In [1]: import numpy as np

In [2]: np.set_printoptions(precision=2, suppress=True, linewidth=140)

In [3]: E = np.load("layer6.npy")

In [4]: print(E)
[[ 0  0  8  0 13  6 13  4]
 [ 7 13  0 29  0  0  0  0]
 [ 1  3  0 11  0  0  0  0]
 [ 7 13  0 29  0  0  0  0]
 [ 0  0  3  0  7  3  6  2]
 [ 7 13  0 29  0  0  0  0]
 [ 4  8  0 20  0  0  0  0]
 [ 0  0 13  0 19  9 20  6]
 [ 1  3  0 11  0  0  0  0]
 [ 7 13  0 29  0  0  0  0]
 [ 0  0  0  2  1  0  0  0]
 [ 0  0 13  0 19  9 20  6]
 [ 7 13  0 29  0  0  0  0]
 [ 0  0 13  0 19  9 20  6]
 [ 0  0  8  0 13  6 13  4]
 [ 0  0  3  0  7  3  6  2]
 [ 0  0  0  2  1  0  0  0]
 [ 0  0 13  0 19  9 20  6]]

In [5]: G = np.cov(E, rowvar=False)

In [6]: print(np.argwhere(np.triu(np.abs(np.corrcoef(E.T)) > 0.8, 1)))
[[0 1]
 [0 3]
 [1 3]
 [2 4]
 [2 5]
 [2 6]
 [2 7]
 [4 5]
 [4 6]
 [4 7]
 [5 6]
 [5 7]
 [6 7]]

In [7]: cent = E[[15, 12]].astype(float)

In [8]: for _ in range(6):
   ...:     z = np.linalg.norm(E[:, None] - cent, axis=-1).argmin(axis=1)
   ...:     cent = np.array([E[z == j].mean(axis=0) for j in range(2)])
   ...: 

In [9]: print(z)
[0 1 0 1 0 1 1 0 0 1 0 0 1 0 0 0 0 0]

In [10]: print(np.abs(cent[1] - cent[0]).argmax())
3

In [11]: print(np.bincount(z))
[12  6]

In [12]: Ac = E - E.mean(axis=0)

In [13]: evecs = np.linalg.svd(Ac)[2][:5]

In [14]: other = Ac - Ac @ evecs.T @ evecs

In [15]: print(round(np.linalg.norm(other) / np.linalg.norm(Ac), 2))
0.0

In [16]: print(np.diag(evecs.T @ evecs))
[0.57 0.65 0.89 0.97 0.63 0.4  0.77 0.11]

In [17]: print(np.round(np.cov(Ac @ evecs.T, rowvar=False), 2) + 0)
[[333.27   0.     0.     0.     0.  ]
 [  0.    66.48   0.     0.     0.  ]
 [  0.     0.     0.48   0.     0.  ]
 [  0.     0.     0.     0.05   0.  ]
 [  0.     0.     0.     0.     0.  ]]

In [18]: print(np.round(other.std(axis=0), 2) + 0)
[0. 0. 0. 0. 0. 0. 0. 0.]

In [19]: other = E / np.linalg.norm(E, axis=1, keepdims=True)

In [20]: G = other @ other.T

In [21]: print(G[8])
[0.   0.98 1.   0.98 0.   0.98 0.99 0.   1.   0.98 0.86 0.   0.98 0.   0.   0.   0.86 0.  ]

In [22]: print(np.linalg.norm(other, axis=1))
[1. 1. 1. 1. 1. 1. 1. 1. 1. 1. 1. 1. 1. 1. 1. 1. 1. 1.]

In [23]: print(np.degrees(np.arccos(np.clip(G[8, 4], -1, 1))))
90.0

In [24]: print(np.argwhere(np.triu(np.abs(G) > 0.95, 1)))
[[ 0  4]
 [ 0  7]
 [ 0 11]
 [ 0 13]
 [ 0 14]
 [ 0 15]
 [ 0 17]
 [ 1  2]
 [ 1  3]
 [ 1  5]
 [ 1  6]
 [ 1  8]
 [ 1  9]
 [ 1 12]
 [ 2  3]
 [ 2  5]
 [ 2  6]
 [ 2  8]
 [ 2  9]
 [ 2 12]
 [ 3  5]
 [ 3  6]
 [ 3  8]
 [ 3  9]
 [ 3 12]
 [ 4  7]
 [ 4 11]
 [ 4 13]
 [ 4 14]
 [ 4 15]
 [ 4 17]
 [ 5  6]
 [ 5  8]
 [ 5  9]
 [ 5 12]
 [ 6  8]
 [ 6  9]
 [ 6 12]
 [ 7 11]
 [ 7 13]
 [ 7 14]
 [ 7 15]
 [ 7 17]
 [ 8  9]
 [ 8 12]
 [ 9 12]
 [10 16]
 [11 13]
 [11 14]
 [11 15]
 [11 17]
 [13 14]
 [13 15]
 [13 17]
 [14 15]
 [14 17]
 [15 17]]

In [25]: print((G - 2 * np.eye(18)).round(6).argmax(axis=1))
[14  3  8  1 15  1  1 11  2  1 16  7  1  7  0  4 10  7]

In [26]: U, sv, Vh = np.linalg.svd(E, full_matrices=False)

In [27]: print(np.round(U.T @ U, 2) + 0)
[[1. 0. 0. 0. 0. 0. 0. 0.]
 [0. 1. 0. 0. 0. 0. 0. 0.]
 [0. 0. 1. 0. 0. 0. 0. 0.]
 [0. 0. 0. 1. 0. 0. 0. 0.]
 [0. 0. 0. 0. 1. 0. 0. 0.]
 [0. 0. 0. 0. 0. 1. 0. 0.]
 [0. 0. 0. 0. 0. 0. 1. 0.]
 [0. 0. 0. 0. 0. 0. 0. 1.]]

In [28]: K = np.load("dump.npy")

In [29]: print(K)
[[ 1 -2  0  0]
 [ 3  1  0  0]
 [ 0  0  1 -2]
 [ 0  0  3  1]]

In [30]: G = K.T @ K

In [31]: print(np.linalg.matrix_rank(G))
4

In [32]: print(np.allclose(G, G.T))
True

In [33]: print(np.trace(G), (K ** 2).sum())
30 30

In [34]: print(np.diag(G))
[10  5 10  5]

In [35]: U, sv, Vh = np.linalg.svd(K, full_matrices=False)

In [36]: print(sv)
[3.19 3.19 2.19 2.19]

In [37]: print(np.round(np.sqrt((sv ** 2).sum()), 2), round(np.linalg.norm(K), 2))
5.48 5.48

In [38]: print(np.cumsum(sv ** 2) / np.sum(sv ** 2))
[0.34 0.68 0.84 1.  ]

In [39]: print(sv / sv[0])
[1.   1.   0.69 0.69]

In [40]: print(np.round(U.T @ U, 2) + 0)
[[1. 0. 0. 0.]
 [0. 1. 0. 0.]
 [0. 0. 1. 0.]
 [0. 0. 0. 1.]]

In [41]: feats = np.load("out16.npy")

In [42]: print(feats)
[[-0.8   0.1   2.5   1.5  -0.4   0.2   1.26  1.6 ]
 [ 0.1   0.6  -1.   -0.3  -0.9   0.2   0.79 -1.  ]
 [-0.8   0.7  -0.1  -0.2   0.8   0.2   1.01 -1.1 ]
 [-1.9   1.3   0.    0.   -0.3  -0.8  -3.72 -0.3 ]
 [-1.   -0.5  -0.4   0.4   1.9   0.6   2.14  0.6 ]
 [ 1.8  -0.4  -0.5   0.    0.8  -1.1  -4.27 -0.7 ]
 [-0.4  -0.4  -0.8   0.5   0.   -0.2  -0.87  0.6 ]
 [ 0.8  -2.1   0.    1.   -1.5   0.2   0.47  0.  ]
 [-1.   -1.3  -0.3  -1.4  -0.1   0.9   3.81 -0.3 ]
 [ 0.5   0.5   1.1   1.1  -0.1   0.8   3.48  0.  ]
 [ 1.9   0.5   0.9  -0.3  -1.    2.    7.86 -0.9 ]
 [-0.1   0.3   0.3   0.5  -0.1   1.1   4.06  0.1 ]
 [-2.2   1.2  -1.   -0.8   1.    0.4   1.72 -0.3 ]
 [-0.7   0.8   0.2  -0.5  -1.1   1.3   5.09  1.7 ]
 [-0.8   0.9  -0.1  -0.2   0.3   0.6   1.9   0.7 ]
 [ 0.6   0.3  -1.3  -0.2   0.2  -2.1  -8.27 -0.5 ]
 [ 0.2  -0.4  -1.    0.7   0.3  -0.5  -2.44  1.7 ]
 [-0.8  -1.7  -0.7  -3.1  -1.    0.1   0.36 -0.3 ]
 [ 0.2   1.2   0.5  -0.1   0.4   1.2   5.13  0.5 ]
 [-0.4  -1.2   0.3   1.3   0.1  -1.9  -7.43 -0.5 ]
 [-0.3  -1.1  -0.2   0.1  -1.4  -0.3  -1.57  1.2 ]
 [-0.7   0.3  -1.2  -0.8   0.8  -0.4  -1.87 -1.3 ]
 [-1.9  -1.3   1.    0.4   1.4   0.2   0.32 -0.2 ]
 [ 0.7  -0.5  -1.1   1.6  -0.1  -0.1  -0.23 -1.4 ]
 [-0.4  -0.5   0.1  -0.6   0.5   1.9   8.05  0.1 ]
 [-1.4   0.5   1.3   0.6  -0.3  -0.8  -3.25 -1.1 ]
 [ 0.3  -0.3  -2.1  -0.4  -0.7   0.4   1.59 -0.5 ]
 [ 0.1   0.1  -1.6   0.3   0.3  -1.3  -5.26  0.4 ]
 [ 1.2  -1.7   0.9  -0.5   1.6  -0.6  -2.74  0.3 ]
 [-0.2  -1.    1.6   0.3   0.9  -0.6  -1.64  0.1 ]
 [ 1.    0.5   1.5   1.3  -0.4   0.8   3.23  1.4 ]
 [ 0.2  -0.6  -0.3  -0.6  -0.8   0.2   0.73 -0.3 ]]

In [43]: hat = feats @ np.linalg.solve(feats.T @ feats, feats.T)

In [44]: print(np.allclose(hat @ hat, hat))
True

In [45]: print(hat @ feats[:, 5])
[ 0.2  0.2  0.2 -0.8  0.6 -1.1 -0.2  0.2  0.9  0.8  2.   1.1  0.4  1.3  0.6 -2.1 -0.5  0.1  1.2 -1.9 -0.3 -0.4  0.2 -0.1  1.9 -0.8  0.4
 -1.3 -0.6 -0.6  0.8  0.2]

In [46]: z = feats[:, 6] > np.median(feats[:, 6])

In [47]: r0 = feats[z].mean(axis=0) - feats[~z].mean(axis=0)

In [48]: print(r0)
[-0.06  0.84  0.32 -0.17 -0.16  1.44  5.89  0.27]

In [49]: print(z.astype(int))
[1 1 1 0 1 0 0 0 1 1 1 1 1 1 1 0 0 0 1 0 0 0 0 0 1 0 1 0 0 0 1 1]

In [50]: cent = feats[[7, 17]].astype(float)

In [51]: for _ in range(6):
    ...:     z = np.linalg.norm(feats[:, None] - cent, axis=-1).argmin(axis=1)
    ...:     cent = np.array([feats[z == j].mean(axis=0) for j in range(2)])
    ...: 

In [52]: print(z)
[0 0 0 1 0 1 1 0 0 0 0 0 0 0 0 1 1 0 0 1 1 1 0 1 0 1 0 1 1 1 0 0]

In [53]: print(np.abs(cent[1] - cent[0]).argmax())
6

In [54]: print(cent[1] - cent[0])
[ 0.24 -0.27 -0.39  0.42  0.32 -1.52 -6.14 -0.21]

In [55]: print(cent)
[[-0.29 -0.05  0.11 -0.12 -0.09  0.7   2.79  0.09]
 [-0.05 -0.32 -0.28  0.3   0.22 -0.82 -3.35 -0.12]]

In [56]: other = feats / np.linalg.norm(feats, axis=1, keepdims=True)

In [57]: G = other @ other.T

In [58]: print(np.argwhere(np.triu(np.abs(G) > 0.95, 1)))
[[ 5 13]
 [11 15]
 [11 18]
 [11 24]
 [11 27]
 [15 18]
 [15 24]
 [15 27]
 [18 19]
 [19 24]
 [24 27]]

In [59]: print((G - 2 * np.eye(32)).round(6).argmax(axis=1))
[30 26 12 25 24 15 16 31 24 11 11 18  2 18 13 27  6 31 11 15 16 15  4  7 11  3  1 15 29 28  9 26]
